$ python3 -q
>>> import numpy as np
>>> from numpy import linalg as LA
>>> np.set_printoptions(precision=2, suppress=True, linewidth=160, floatmode="fixed")
>>> W2 = np.array([[-0.5, 0.6, -0.9, -0.1, -1.1, 0.0, 2.3, -0.2, -0.2],
...     [1.2, -0.1, 0.8, 0.5, 1.0, -0.5, 0.3, -0.4, 1.4]])
>>> rng = np.random.default_rng(822744)
>>> K = np.array([[1, -1],
...     [0, 0],
...     [-3, 2],
...     [-5, 4],
...     [4, -4],
...     [3, -1],
...     [2, -2],
...     [3, -3],
...     [-5, -1],
...     [3, 2],
...     [3, -5],
...     [-1, 5],
...     [-2, 4],
...     [5, -5],
...     [-5, -4],
...     [-3, 4],
...     [4, 3],
...     [3, 2],
...     [-4, -1]]) @ W2 + 0.3 * rng.normal(size=(19, 9))
>>> K
array([[ -1.61,   0.92,  -1.76,  -0.16,  -2.18,   0.37,   2.31,   0.19,  -1.97],
       [ -0.35,  -0.05,   0.15,   0.47,  -0.09,   0.24,   0.46,   0.51,  -0.30],
       [  4.01,  -1.83,   4.08,   1.26,   5.06,  -0.85,  -6.31,  -0.58,   3.27],
       [  7.16,  -3.37,   8.00,   2.16,   9.20,  -2.27, -10.50,  -0.34,   6.16],
       [ -7.03,   2.76,  -7.26,  -2.33,  -8.04,   2.24,   8.66,   0.77,  -6.41],
       [ -3.23,   2.42,  -3.73,  -0.55,  -4.42,   0.78,   6.18,  -0.66,  -1.88],
       [ -3.02,   1.36,  -3.86,  -0.99,  -4.34,   0.45,   4.61,   0.56,  -2.80],
       [ -4.67,   2.34,  -5.00,  -1.48,  -6.32,   1.04,   6.04,   0.79,  -4.99],
       [  1.14,  -3.01,   3.13,  -0.24,   4.64,   0.71, -11.62,   1.25,  -0.41],
       [  1.49,   2.03,  -1.19,   1.08,  -1.26,  -1.34,   7.76,  -1.22,   2.31],
       [ -7.26,   2.26,  -6.63,  -3.16,  -8.19,   2.96,   5.22,   1.24,  -7.72],
       [  6.79,  -0.54,   4.71,   2.74,   6.24,  -2.22,  -0.51,  -1.62,   7.19],
       [  5.83,  -1.48,   5.31,   1.63,   5.84,  -2.50,  -2.91,  -1.11,   6.22],
       [ -8.56,   3.00,  -8.47,  -3.44, -10.40,   1.89,  10.42,   0.96,  -8.30],
       [ -2.91,  -2.66,   1.29,  -1.61,   1.73,   2.20, -12.74,   2.33,  -4.95],
       [  6.01,  -2.03,   5.72,   2.04,   7.60,  -1.43,  -5.70,  -1.06,   6.11],
       [  1.83,   2.37,  -1.07,   1.05,  -1.31,  -1.66,   9.91,  -1.66,   3.90],
       [  0.87,   1.65,  -1.76,   1.06,  -1.45,  -1.47,   7.58,  -1.08,   2.10],
       [  1.19,  -1.98,   2.80,  -0.54,   3.41,   0.35,  -9.48,   1.49,  -0.74]])
>>> Ac = (K - K.mean(axis=0)) / K.std(axis=0)
>>> Ac.std(axis=0)
array([1.00, 1.00, 1.00, 1.00, 1.00, 1.00, 1.00, 1.00, 1.00])
>>> beta = LA.lstsq(np.delete(Ac, 8, axis=1), Ac[:, 8])[0]
>>> beta.round(2) + 0
array([ 0.27,  0.07,  0.07,  0.00,  0.77, -0.09,  0.37, -0.13])
>>> np.abs(beta).argmax()
np.int64(4)
